>>> import numpy as np
>>> import numpy.linalg as la
>>> np.set_printoptions(suppress=True, linewidth=140)
>>> def rnd(a):
...     return np.round(a, 2) + 0
... 
>>> data = np.array([[2, -3, 0, 1, -1, 1, 1, -3],
...     [-1, -2, 1, 2, 3, 0, 0, -1],
...     [-3, -2, 0, 3, 3, -2, 3, -1],
...     [-1, -3, -3, -3, 1, 2, 0, -3],
...     [-3, -1, -1, -1, 3, 3, 3, 1],
...     [2, 0, -2, 0, -2, -2, -3, -2],
...     [-3, 0, 1, 1, 0, 2, -2, -3],
...     [2, -1, 2, -1, 3, 3, -2, 0],
...     [-1, -1, -2, 2, 3, -2, -2, -2],
...     [-2, -1, 1, -3, -3, 0, 0, 3],
...     [2, 0, -3, -2, 2, 0, -1, 3],
...     [-1, -1, 3, -3, 3, -2, -3, -2]])
>>> data[-1] = data[0] + 4 * data[1]
>>> print(data)
[[  2  -3   0   1  -1   1   1  -3]
 [ -1  -2   1   2   3   0   0  -1]
 [ -3  -2   0   3   3  -2   3  -1]
 [ -1  -3  -3  -3   1   2   0  -3]
 [ -3  -1  -1  -1   3   3   3   1]
 [  2   0  -2   0  -2  -2  -3  -2]
 [ -3   0   1   1   0   2  -2  -3]
 [  2  -1   2  -1   3   3  -2   0]
 [ -1  -1  -2   2   3  -2  -2  -2]
 [ -2  -1   1  -3  -3   0   0   3]
 [  2   0  -3  -2   2   0  -1   3]
 [ -2 -11   4   9  11   1   1  -7]]
>>> ang = np.radians(15)
>>> r_ = np.eye(8)
>>> r_[3, 3] = r_[4, 4] = np.cos(ang)
>>> r_[3, 4], r_[4, 3] = -np.sin(ang), np.sin(ang)
>>> print(rnd(r_))
[[ 1.    0.    0.    0.    0.    0.    0.    0.  ]
 [ 0.    1.    0.    0.    0.    0.    0.    0.  ]
 [ 0.    0.    1.    0.    0.    0.    0.    0.  ]
 [ 0.    0.    0.    0.97 -0.26  0.    0.    0.  ]
 [ 0.    0.    0.    0.26  0.97  0.    0.    0.  ]
 [ 0.    0.    0.    0.    0.    1.    0.    0.  ]
 [ 0.    0.    0.    0.    0.    0.    1.    0.  ]
 [ 0.    0.    0.    0.    0.    0.    0.    1.  ]]
>>> out = data @ r_.T
>>> print(rnd(la.svd(data, compute_uv=False)), rnd(la.svd(out, compute_uv=False)))
[22.    8.61  7.73  6.73  6.55  5.21  4.02  1.33] [22.    8.61  7.73  6.73  6.55  5.21  4.02  1.33]
>>> print(np.allclose(la.norm(data, axis=1), la.norm(out, axis=1)))
True
>>> print(rnd(np.abs(out - data).max(axis=0)))
[0.   0.   0.   3.15 1.95 0.   0.   0.  ]
